% python3 -q
>>> import numpy as np
>>> np.set_printoptions(precision=3, suppress=True, linewidth=140, sign=" ")
>>> def rd(a):
...     return np.round(a, 3) + 0
... 
>>> A2 = np.array([[-1, -3, -3, 0, -1, -3, 3, 2, -3, 3],
...     [3, -1, 1, 2, 2, 1, -2, 0, 2, -1],
...     [3, -3, 2, 0, 0, -1, 1, -1, 0, -1],
...     [0, -2, -1, 1, 1, 1, -3, 2, 0, 3],
...     [2, 2, 3, 2, 1, 3, 3, 0, -3, -3],
...     [0, 2, -3, -1, 2, 0, 1, 1, 3, -1],
...     [0, 3, -3, -3, -3, -3, -1, -3, 2, 2],
...     [-3, 1, -1, 0, -2, -3, 3, 0, 3, 2],
...     [1, 2, -2, -3, 0, -1, 3, -3, -1, 3],
...     [-2, -1, -2, 1, 3, 0, 2, -1, 0, 3]])
>>> J = A2 + A2.T
>>> J
array([[-2,  0,  0,  0,  1, -3,  3, -1, -2,  1],
       [ 0, -2, -2,  0,  4,  3,  1,  1,  4, -2],
       [ 0, -2,  4, -1,  3, -4, -2, -2, -2, -3],
       [ 0,  0, -1,  2,  3,  0, -6,  2, -3,  4],
       [ 1,  4,  3,  3,  2,  5,  0, -2, -3,  0],
       [-3,  3, -4,  0,  5,  0, -2, -2,  2, -1],
       [ 3,  1, -2, -6,  0, -2, -2,  0,  5,  4],
       [-1,  1, -2,  2, -2, -2,  0,  0,  0,  1],
       [-2,  4, -2, -3, -3,  2,  5,  0, -2,  3],
       [ 1, -2, -3,  4,  0, -1,  4,  1,  3,  6]])
>>> A2 = J / np.linalg.norm(J, axis=1, keepdims=True)
>>> cov = A2 @ A2.T
>>> rd(cov[9])
array([ 0.231,  0.168, -0.532,  0.047, -0.236, -0.086,  0.167,  0.452,  0.158,  1.   ])
>>> rd(np.degrees(np.arccos(np.clip(cov[9, 6], -1, 1))))
np.float64(80.401)
>>> (np.abs(cov) > 0.9).astype(int)
array([[ 1,  0,  0,  0,  0,  0,  0,  0,  0,  0],
       [ 0,  1,  0,  0,  0,  0,  0,  0,  0,  0],
       [ 0,  0,  1,  0,  0,  0,  0,  0,  0,  0],
       [ 0,  0,  0,  1,  0,  0,  0,  0,  0,  0],
       [ 0,  0,  0,  0,  1,  0,  0,  0,  0,  0],
       [ 0,  0,  0,  0,  0,  1,  0,  0,  0,  0],
       [ 0,  0,  0,  0,  0,  0,  1,  0,  0,  0],
       [ 0,  0,  0,  0,  0,  0,  0,  1,  0,  0],
       [ 0,  0,  0,  0,  0,  0,  0,  0,  1,  0],
       [ 0,  0,  0,  0,  0,  0,  0,  0,  0,  1]])
